% ipython --no-banner

In [1]: import numpy as np

In [2]: np.set_printoptions(precision=1, suppress=True, linewidth=140)

In [3]: E = np.loadtxt("layer18.csv", delimiter=",")

In [4]: E.round(1) + 0
Out[4]: 
array([[-0.7,  0.3,  0.5,  0.3, -0.1],
       [-0.2, -0.3,  0.5, -0.7,  0.4],
       [-0.3, -0.9,  0. ,  0.3, -0.3],
       [-0.5,  0.2, -0.6, -0.5, -0.4],
       [-0.4, -0.1, -0.5,  0.2,  0.8]])

In [5]: x = np.array([0, -1, 7, 9, -2])

In [6]: np.round(np.linalg.inv(E), 1) + 0
Out[6]: 
array([[-0.7, -0.2, -0.3, -0.5, -0.4],
       [ 0.3, -0.3, -0.9,  0.2, -0.1],
       [ 0.5,  0.5,  0. , -0.6, -0.5],
       [ 0.3, -0.7,  0.3, -0.5,  0.2],
       [-0.1,  0.4, -0.3, -0.4,  0.8]])

In [7]: np.round(np.linalg.norm(x), 1), round(float(np.linalg.norm(E @ x)), 1)
Out[7]: (np.float64(11.6), 11.6)

In [8]: 5 - np.linalg.matrix_rank(E - np.eye(5), tol=1e-8)
Out[8]: np.int64(1)

In [9]: u = np.array([-1, -1, -2, -1, -8])

In [10]: out = E + np.outer(u, np.eye(5)[4])

In [11]: np.linalg.matrix_rank(np.linalg.inv(out) - np.linalg.inv(E), tol=1e-8)
Out[11]: np.int64(1)

In [12]: out.round(1) + 0
Out[12]: 
array([[-0.7,  0.3,  0.5,  0.3, -1.1],
       [-0.2, -0.3,  0.5, -0.7, -0.6],
       [-0.3, -0.9,  0. ,  0.3, -2.3],
       [-0.5,  0.2, -0.6, -0.5, -1.4],
       [-0.4, -0.1, -0.5,  0.2, -7.2]])

In [13]: round(np.linalg.det(out) / np.linalg.det(E), 1), round(float(1 + np.linalg.solve(E, u)[4]), 1)
Out[13]: (np.float64(-4.5), -4.5)

In [14]: np.linalg.matrix_rank(out - E)
Out[14]: np.int64(1)

In [15]: np.round((E + E.T) / 2, 1) + 0
Out[15]: 
array([[-0.7,  0.1,  0.1, -0.1, -0.2],
       [ 0.1, -0.3, -0.2, -0.3,  0.1],
       [ 0.1, -0.2,  0. , -0.2, -0.4],
       [-0.1, -0.3, -0.2, -0.5, -0.1],
       [-0.2,  0.1, -0.4, -0.1,  0.8]])

In [16]: np.sort(np.abs(np.linalg.eigvals(E)))
Out[16]: array([1., 1., 1., 1., 1.])

In [17]: np.allclose(E @ E.T, E.T @ E)
Out[17]: True

In [18]: (E - E.T) / 2
Out[18]: 
array([[ 0. ,  0.3,  0.4,  0.4,  0.1],
       [-0.3,  0. ,  0.7, -0.4,  0.2],
       [-0.4, -0.7,  0. ,  0.4,  0.1],
       [-0.4,  0.4, -0.4,  0. , -0.3],
       [-0.1, -0.2, -0.1,  0.3,  0. ]])

In [19]: round(np.trace(E), 1)
Out[19]: np.float64(-0.7)
